$ ipython --no-banner

In [1]: import numpy as np

In [2]: from numpy import linalg as LA

In [3]: np.set_printoptions(precision=1, suppress=True, linewidth=140)

In [4]: q, _ = LA.qr(np.array([[-0.3, 0.0], [-1.6, -1.4]]))

In [5]: vecs, _ = LA.qr(np.array([[-1.4, -2.0, -2.1], [0.4, -0.9, 0.2], [1.1, -2.0, 2.7]]))

In [6]: sig = 20 * 0.9 ** np.arange(2)

In [7]: m1 = q[:, :2] * sig @ vecs[:2]

In [8]: print(m1)
[[-1.1  7.9 16.2]
 [15.8 11.6 -3.8]]

In [9]: x = np.array([5, 9, 9])

In [10]: np.sign((m1 @ x).round(6))
Out[10]: array([1., 1.])

In [11]: m1 * x
Out[11]: 
array([[ -5.3,  71.1, 146. ],
       [ 79. , 104. , -33.8]])

In [12]: m1 @ (2 * x)
Out[12]: array([423.7, 298.4])

In [13]: (m1 @ x).argmax()
Out[13]: np.int64(0)

In [14]: (m1 * x).sum(axis=1)
Out[14]: array([211.8, 149.2])

In [15]: m1 @ np.ones(3)
Out[15]: array([23.1, 23.6])

In [16]: rng = np.random.default_rng(541865)

In [17]: F = (rng.random((3, 3)) < 0.3) + np.eye(3)

In [18]: F /= F.sum(axis=1, keepdims=True)

In [19]: F
Out[19]: 
array([[1. , 0. , 0. ],
       [0. , 1. , 0. ],
       [0.5, 0. , 0.5]])

In [20]: x = np.array([3, 0, 1])

In [21]: h = np.maximum(m1 @ x, 0)

In [22]: np.maximum(m1 @ x, 0) - np.maximum(-m1 @ x, 0)
Out[22]: array([13.1, 43.7])

In [23]: np.flatnonzero(h > 1e-9)
Out[23]: array([0, 1])

In [24]: m1.T @ h
Out[24]: array([676.6, 607.7,  47.9])

In [25]: F @ np.ones(3)
Out[25]: array([1., 1., 1.])

In [26]: LA.matrix_power(F, 2)
Out[26]: 
array([[1. , 0. , 0. ],
       [0. , 1. , 0. ],
       [0.8, 0. , 0.2]])

In [27]: np.sort(np.abs(LA.eigvals(F)))[::-1]
Out[27]: array([1. , 1. , 0.5])

In [28]: pr = np.eye(3)[1]

In [29]: for _ in range(5):
    ...:     pr = pr @ F
    ...:     print(pr.round(1))
    ...: 
[0. 1. 0.]
[0. 1. 0.]
[0. 1. 0.]
[0. 1. 0.]
[0. 1. 0.]
